>>> import numpy as np
>>> import numpy.linalg as la
>>> np.set_printoptions(precision=2, suppress=True, linewidth=120)
>>> W0 = np.load("out9.npy")
>>> print(W0)
[[12. -3.  0. -1.]
 [ 6.  3.  0. -2.]
 [ 6. -3.  6. -3.]
 [ 0. -2.  2.  3.]]
>>> np.kron(np.eye(2, dtype=int), W0)
array([[12., -3.,  0., -1.,  0., -0.,  0., -0.],
       [ 6.,  3.,  0., -2.,  0.,  0.,  0., -0.],
       [ 6., -3.,  6., -3.,  0., -0.,  0., -0.],
       [ 0., -2.,  2.,  3.,  0., -0.,  0.,  0.],
       [ 0., -0.,  0., -0., 12., -3.,  0., -1.],
       [ 0.,  0.,  0., -0.,  6.,  3.,  0., -2.],
       [ 0., -0.,  0., -0.,  6., -3.,  6., -3.],
       [ 0., -0.,  0.,  0.,  0., -2.,  2.,  3.]])
>>> np.einsum("ii->", W0)
np.float64(24.0)
>>> round(float(la.det(W0.T)), 2)
1080.0
>>> out = np.array([[-1, 0, 1], [1, 1, -1], [-2, 0, -2], [2, 0, 2]])
>>> print(la.matrix_rank(W0 @ out))
3
>>> np.einsum("ik,kj->ji", W0, out)
array([[-17.,  -7., -27.,   0.],
       [ -3.,   3.,  -3.,  -2.],
       [ 13.,  -1.,  -9.,   4.]])
>>> out = la.invert(W0)
Traceback (most recent call last):
  File "<python-input-11>", line 1, in <module>
    out = la.invert(W0)
          ^^^^^^^^^
AttributeError: module 'numpy.linalg' has no attribute 'invert'
>>> out = la.inv(W0)
>>> np.round(W0 @ out, 2) + 0
array([[1., 0., 0., 0.],
       [0., 1., 0., 0.],
       [0., 0., 1., 0.],
       [0., 0., 0., 1.]])
>>> np.round(la.inv(out), 2) + 0
array([[12., -3.,  0., -1.],
       [ 6.,  3.,  0., -2.],
       [ 6., -3.,  6., -3.],
       [ 0., -2.,  2.,  3.]])
>>> np.round(la.det(W0) * out, 2) + 0
array([[  60.,   78.,  -18.,   54.],
       [-120.,  276.,  -36.,  108.],
       [-120.,  114.,  126.,  162.],
       [   0.,  108., -108.,  324.]])
>>> mat = np.load("case14.npy")
>>> mat
array([[ 0.98, -0.14, -0.14],
       [-0.14,  0.01, -0.99],
       [-0.14, -0.99,  0.01]])
>>> # symmetric
>>> rng = np.random.default_rng(79416)
>>> idx = rng.permutation(3)
>>> idx
array([2, 0, 1])
>>> out = mat[idx][:, idx]
>>> print(round(np.trace(out), 2))
1.0
>>> np.allclose(out, mat)
False
>>> np.sort(np.abs(la.eigvals(out)))
array([1., 1., 1.])
>>> np.diag(out)
array([0.01, 0.98, 0.01])
